In [1]: import numpy as np

In [2]: import numpy.linalg as la

In [3]: np.set_printoptions(precision=1, suppress=True, linewidth=120, sign=" ")

In [4]: rd = lambda a: np.round(a, 1) + 0

In [5]: m1 = np.array([[2.8, 0.5, -0.5], [0.5, 1.1, 1.9], [-0.5, 1.9, 1.1]])

In [6]: # symmetric

In [7]: rd(la.eigvalsh(m1).min())
Out[7]: np.float64(-0.9)

In [8]: [round(float(la.det(m1[:i, :i])), 2) + 0 for i in range(1, 4)]
Out[8]: [2.8, 2.83, -8.22]

In [9]: np.all(la.eigvalsh(m1) > 0)
Out[9]: np.False_

In [10]: ev, vecs = la.eigh(m1)

In [11]: (ev > 1e-8).sum(), (ev < -1e-8).sum()
Out[11]: (np.int64(2), np.int64(1))

In [12]: rd(vecs.T @ m1 @ vecs)
Out[12]: 
array([[-0.9,  0. ,  0. ],
       [ 0. ,  2.9,  0. ],
       [ 0. ,  0. ,  3. ]])

In [13]: ev.sum(), np.trace(m1)
Out[13]: (np.float64(5.0), np.float64(5.0))

In [14]: rd(la.svd(m1, compute_uv=False))
Out[14]: array([ 3. ,  2.9,  0.9])

In [15]: rd(vecs @ np.diag(ev) @ vecs.T)
Out[15]: 
array([[ 2.8,  0.5, -0.5],
       [ 0.5,  1.1,  1.9],
       [-0.5,  1.9,  1.1]])

In [16]: np.unique(ev.round(6) + 0, return_counts=True)[1]
Out[16]: array([ 1,  1,  1])

In [17]: print(rd(la.eigvalsh(m1 + -1 * np.eye(3))))
[-1.9  1.9  2. ]

In [18]: rd(vecs.T @ vecs)
Out[18]: 
array([[ 1.,  0.,  0.],
       [ 0.,  1.,  0.],
       [ 0.,  0.,  1.]])

In [19]: print(rd(la.eigvalsh(m1 @ m1)))
[ 0.9  8.6  9. ]

In [20]: rd(ev)
Out[20]: array([-0.9,  2.9,  3. ])

In [21]: F = np.load("w.npy")

In [22]: F
Out[22]: 
array([[  2.,  -5.,   3.],
       [  4.,  -7.,   3.],
       [  4., -10.,   6.]])

In [23]: # rows and columns are dependent

In [24]: left, sigma, Vh = la.svd(F)

In [25]: rd(sigma)
Out[25]: array([ 16.2,   1.4,   0. ])

In [26]: np.argmax(sigma[:-1] / (sigma[1:] + 1e-6)) + 1
Out[26]: np.int64(2)

In [27]: other = left[:, :2] @ np.diag(sigma[:2]) @ Vh[:2]

In [28]: print(la.matrix_rank(other))
2

In [29]: rd(np.abs(F - other).max())
Out[29]: np.float64(0.0)

In [30]: print(rd(la.norm(F - other, 2)), rd(sigma[2]))
0.0 0.0

In [31]: la.matrix_rank(F, rtol=0.05)
Out[31]: np.int64(2)

In [32]: rd(la.norm(F - other) / la.norm(F))
Out[32]: np.float64(0.0)

In [33]: rng = np.random.default_rng(37)

In [34]: other = F + rng.integers(-2, 3, (3, 2)) @ rng.integers(-2, 3, (2, 3))

In [35]: other
Out[35]: 
array([[ -3.,  -5.,   5.],
       [  5.,  -4.,   2.],
       [  4., -15.,   7.]])

In [36]: other - F
Out[36]: 
array([[-5.,  0.,  2.],
       [ 1.,  3., -1.],
       [ 0., -5.,  1.]])

In [37]: left, sigma, Vh = la.svd(F)

In [38]: vecs = Vh[:(sigma > 1e-8).sum()]

In [39]: x = F[0] + 4 * F[2] + rng.integers(2) * np.eye(3)[1]

In [40]: print(x)
[ 18. -44.  27.]

In [41]: np.allclose(vecs.T @ vecs @ x, x)
Out[41]: False

In [42]: print(rd(np.diag(vecs.T @ vecs)))
[ 0.7  0.7  0.7]

In [43]: rd(la.norm(x - vecs.T @ vecs @ x))
Out[43]: np.float64(0.6)

In [44]: other = np.array([[2, 3, 1, -1], [0, 0, -3, 0], [-3, -2, 1, 1]])

In [45]: E = other.T @ other

In [46]: E
Out[46]: 
array([[13, 12, -1, -5],
       [12, 13,  1, -5],
       [-1,  1, 11,  0],
       [-5, -5,  0,  2]])

In [47]: # symmetric

In [48]: print(np.allclose(E[:-1].T @ la.lstsq(E[:-1].T, E[-1])[0], E[-1]))
True

In [49]: print(np.unique(E.round(6), axis=0).shape)
(4, 4)

In [50]: la.lstsq(E[:-1].T, E[-1])[2]
Out[50]: np.int32(3)

In [51]: rd(E @ la.pinv(E) @ E)
Out[51]: 
array([[13., 12., -1., -5.],
       [12., 13.,  1., -5.],
       [-1.,  1., 11.,  0.],
       [-5., -5.,  0.,  2.]])

In [52]: np.abs(np.diag(la.qr(E)[1])) > 1e-9
Out[52]: array([ True,  True,  True, False])
